% python3 -q
>>> import numpy as np
>>> np.set_printoptions(suppress=True, linewidth=160)
>>> def tidy(a):
...     return np.round(a, 3) + 0
... 
>>> feats = np.array([[9, 3, 1],
...     [0, 0, 0],
...     [9, 3, 1],
...     [14, 6, 10],
...     [6, 2, 9],
...     [0, 0, 0],
...     [0, 0, 0],
...     [6, 2, 9],
...     [5, 3, 9],
...     [5, 3, 9],
...     [6, 2, 9],
...     [0, 0, 0],
...     [0, 0, 0],
...     [11, 5, 18],
...     [0, 0, 0],
...     [0, 0, 0]])
>>> # row 2 repeats row 0
>>> print(tidy(np.linalg.norm(feats, 1)), tidy(np.linalg.norm(feats, np.inf)))
75.0 34.0
>>> tidy(np.linalg.norm(feats[15] - feats[10]))
np.float64(11.0)
>>> tidy(np.linalg.norm(feats) ** 2 / np.linalg.norm(feats, 2) ** 2)
np.float64(1.087)
>>> tidy(np.linalg.norm(feats[15], 1)), tidy(np.linalg.norm(feats[15], np.inf))
(np.float64(0.0), np.float64(0.0))
>>> feats[15] @ feats[10]
np.int64(0)
>>> P = feats @ np.linalg.solve(feats.T @ feats, feats.T)
>>> np.trace(P)
np.float64(3.0)
>>> tidy(np.diag(P))
array([0.366, 0.   , 0.366, 0.463, 0.268, 0.   , 0.   , 0.268, 0.293, 0.293, 0.268, 0.   , 0.   , 0.415, 0.   , 0.   ])
>>> x = np.array([3, 5, 1])
>>> y = feats @ x
>>> tidy(np.linalg.pinv(feats) @ feats)
array([[1., 0., 0.],
       [0., 1., 0.],
       [0., 0., 1.]])
>>> tidy(np.linalg.solve(feats.T @ feats, feats.T @ y))
array([3., 5., 1.])
>>> rng = np.random.default_rng(7058)
>>> y = y + 0.05 * rng.normal(size=16)
>>> tidy(y)
array([43.058,  0.001, 43.109, 82.076, 37.049,  0.01 ,  0.017, 37.038, 38.91 , 38.966, 37.001, -0.024, -0.044, 76.109, -0.081,  0.052])
>>> beta, *_ = np.linalg.lstsq(feats, y)
>>> beta.round()
array([3., 5., 1.])
>>> tidy(np.linalg.norm(y - feats @ beta))
np.float64(0.165)
>>> tidy(feats.T @ (y - feats @ beta))
array([0., 0., 0.])
>>> tidy(beta)
array([3.026, 4.951, 1.   ])
